% python3 -q
>>> import numpy as np
>>> import numpy.linalg as la
>>> np.set_printoptions(precision=3, suppress=True, linewidth=140, floatmode="fixed")
>>> def rnd(a):
...     return np.round(a, 3) + 0
... 
>>> W0 = np.array([[0, 3, 1, 0, 3, 2],
...     [3, 3, 2, 0, 2, 3],
...     [0, 0, 2, 0, 0, 1],
...     [1, 2, 3, 0, 2, 0],
...     [0, 3, 3, 2, 3, 3]])
>>> T = np.stack([W0, -2 * W0, W0[::-1]])
>>> print(T.shape)
(3, 5, 6)
>>> print(la.matrix_rank(T))
[5 5 5]
>>> print(rnd(la.norm(T, axis=(1, 2))))
[11.000 22.000 11.000]
>>> print(la.matrix_rank(T.reshape(3, -1)))
2
>>> print(np.einsum("bij,cij->bc", T, T))
[[ 121 -242   97]
 [-242  484 -194]
 [  97 -194  121]]
>>> A2 = W0 / np.sqrt((W0 ** 2).mean(axis=1, keepdims=True))
>>> print(rnd(A2[0]))
[0.000 1.532 0.511 0.000 1.532 1.022]
>>> print(la.matrix_rank(W0 - W0.mean(axis=1, keepdims=True)))
5
>>> f = np.array([4, 5])
>>> print(np.correlate(W0[3], W0[2], "full"))
[1 2 3 2 6 6 0 4 0 0 0]
>>> f, r1 = W0[4], W0[2]
>>> print(f @ r1)
9
>>> print(f @ f)
40
>>> pr = (f @ r1) / (f @ f) * f
>>> print(np.outer(f, r1))
[[0 0 0 0 0 0]
 [0 0 6 0 0 3]
 [0 0 6 0 0 3]
 [0 0 4 0 0 2]
 [0 0 6 0 0 3]
 [0 0 6 0 0 3]]
>>> print(la.matrix_rank(np.outer(f, r1)))
1
>>> print(rnd(r1 - pr))
[ 0.000 -0.675  1.325 -0.450 -0.675  0.325]
>>> print(rnd((r1 - pr) @ f))
0.0
>>> A2 = W0 / la.norm(W0, axis=1)
Traceback (most recent call last):
  File "<python-input-24>", line 1, in <module>
    A2 = W0 / la.norm(W0, axis=1)
         ~~~^~~~~~~~~~~~~~~~~~~~~
ValueError: operands could not be broadcast together with shapes (5,6) (5,) 
>>> A2 = W0 / la.norm(W0, axis=1, keepdims=True)
>>> gram = A2 @ A2.T
>>> print(rnd(la.norm(A2, axis=1)))
[1.000 1.000 1.000 1.000 1.000]
>>> print((np.abs(gram) > 0.9).astype(int))
[[1 0 0 0 0]
 [0 1 0 0 0]
 [0 0 1 0 0]
 [0 0 0 1 0]
 [0 0 0 0 1]]
>>> print((gram - 2 * np.eye(5)).round(6).argmax(axis=1))
[4 0 4 4 0]
>>> print(rnd(np.degrees(np.arccos(np.clip(gram[1, 3], -1, 1)))))
40.801
>>> arr = np.array([[4.0, 2.0, 0.0, 0.0, 0.0],
...     [2.0, 1.0, 2.0, 0.0, 0.0],
...     [0.0, 2.0, 4.0, 2.0, 0.0],
...     [0.0, 0.0, 2.0, 2.0, 2.0],
...     [0.0, 0.0, 0.0, 2.0, 1.0]])
>>> print(rnd(la.eigvals(arr)))
[ 6.275  4.681  2.642 -1.275 -0.323]
>>> print(rnd(la.det(2 * arr)), rnd(la.det(arr)))
1024.0 32.0
>>> Q, _ = la.qr(np.array([[1.2, 0.6, -0.4, -0.2, 0.7, 0.0],
...     [-0.1, -0.9, -0.9, 0.7, 0.7, 1.9],
...     [-1.0, -0.8, -0.9, 0.2, 1.4, 0.0],
...     [0.0, -1.1, -0.6, -1.2, -1.5, 0.4],
...     [0.2, -1.5, 0.5, 0.3, 0.1, 0.0],
...     [1.8, 0.7, 0.1, -0.6, 0.2, -0.2]]))
>>> ev = np.array([1, -1, -2, 2, 0, -1])
>>> M = Q @ np.diag(ev) @ Q.T
>>> print(rnd(M))
[[-0.583 -0.088 -0.491 -0.444  0.430  0.730]
 [-0.088 -0.060 -0.520 -1.324  0.545 -0.350]
 [-0.491 -0.520 -0.320 -0.361  0.392 -0.478]
 [-0.444 -1.324 -0.361  0.802 -0.477  0.075]
 [ 0.430  0.545  0.392 -0.477 -1.046  0.189]
 [ 0.730 -0.350 -0.478  0.075  0.189  0.207]]
>>> Uu, sigma, VT = la.svd(M)
>>> V = VT[:(sigma > 1e-8).sum()]
>>> rng = np.random.default_rng(81595)
>>> vec = M[0] + 5 * M[5] + rng.integers(2) * np.eye(6)[5]
>>> print(rnd(vec))
[ 3.068 -1.837 -2.882 -0.068  1.374  2.766]
>>> print(la.matrix_rank(np.vstack([M, vec])))
6
>>> print(rnd(np.diag(V.T @ V)))
[0.979 0.772 0.443 0.939 0.937 0.931]
>>> print(rnd(la.norm(M[3], 1)), rnd(la.norm(M[3], np.inf)))
3.482 1.324
>>> print(rnd(la.norm(M, "nuc")))
7.0
>>> print(rnd(la.norm(M[3] - M[4])))
2.607
>>> ev, V = la.eigh(M)
>>> print(rnd(V.T @ M @ V))
[[-2.000  0.000  0.000  0.000  0.000  0.000]
 [ 0.000 -1.000  0.000  0.000  0.000  0.000]
 [ 0.000  0.000 -1.000  0.000  0.000  0.000]
 [ 0.000  0.000  0.000  0.000  0.000  0.000]
 [ 0.000  0.000  0.000  0.000  1.000  0.000]
 [ 0.000  0.000  0.000  0.000  0.000  2.000]]
>>> print(np.unique(ev.round(6) + 0, return_counts=True)[1])
[1 2 1 1 1]
>>> print(rnd(ev.sum()), rnd(np.trace(M)))
-1.0 -1.0
>>> print(np.unique(M.round(6), axis=0).shape)
(6, 6)
>>> print(np.allclose(M[:-1].T @ la.lstsq(M[:-1].T, M[-1])[0], M[-1]))
True
>>> print(rnd(np.trace(la.pinv(M) @ M)))
5.0
>>> print(np.abs(np.diag(la.qr(M)[1])) > 1e-9)
[ True  True  True  True  True False]
>>> rank = la.matrix_rank(M)
>>> print(rank)
5
>>> ns = la.svd(M)[2][rank:].T
>>> print([int(la.matrix_rank(M[:, :j + 1])) for j in range(6)])
[1, 2, 3, 4, 5, 5]
>>> print(la.matrix_rank(M.T @ M), la.matrix_rank(M @ M.T))
5 5
>>> print(np.allclose(M @ ns, 0))
True
>>> print(ns.shape)
(6, 1)
>>> E = np.load("dump.npy")
>>> print(E)
[[1.000 0.500 0.250 0.125 0.062 0.031]
 [0.500 1.000 0.500 0.250 0.125 0.062]
 [0.250 0.500 1.000 0.500 0.250 0.125]
 [0.125 0.250 0.500 1.000 0.500 0.250]
 [0.062 0.125 0.250 0.500 1.000 0.500]
 [0.031 0.062 0.125 0.250 0.500 1.000]]
>>> # symmetric, so the eigenvalues are real
>>> L = la.cholesky(E)
>>> print(E / np.sqrt(np.outer(np.diag(E), np.diag(E))))
[[1.000 0.500 0.250 0.125 0.062 0.031]
 [0.500 1.000 0.500 0.250 0.125 0.062]
 [0.250 0.500 1.000 0.500 0.250 0.125]
 [0.125 0.250 0.500 1.000 0.500 0.250]
 [0.062 0.125 0.250 0.500 1.000 0.500]
 [0.031 0.062 0.125 0.250 0.500 1.000]]
>>> print(rnd(L))
[[1.000 0.000 0.000 0.000 0.000 0.000]
 [0.500 0.866 0.000 0.000 0.000 0.000]
 [0.250 0.433 0.866 0.000 0.000 0.000]
 [0.125 0.217 0.433 0.866 0.000 0.000]
 [0.062 0.109 0.217 0.433 0.866 0.000]
 [0.031 0.054 0.109 0.217 0.433 0.866]]
>>> print(la.eigvalsh(E).min() > 0)
True
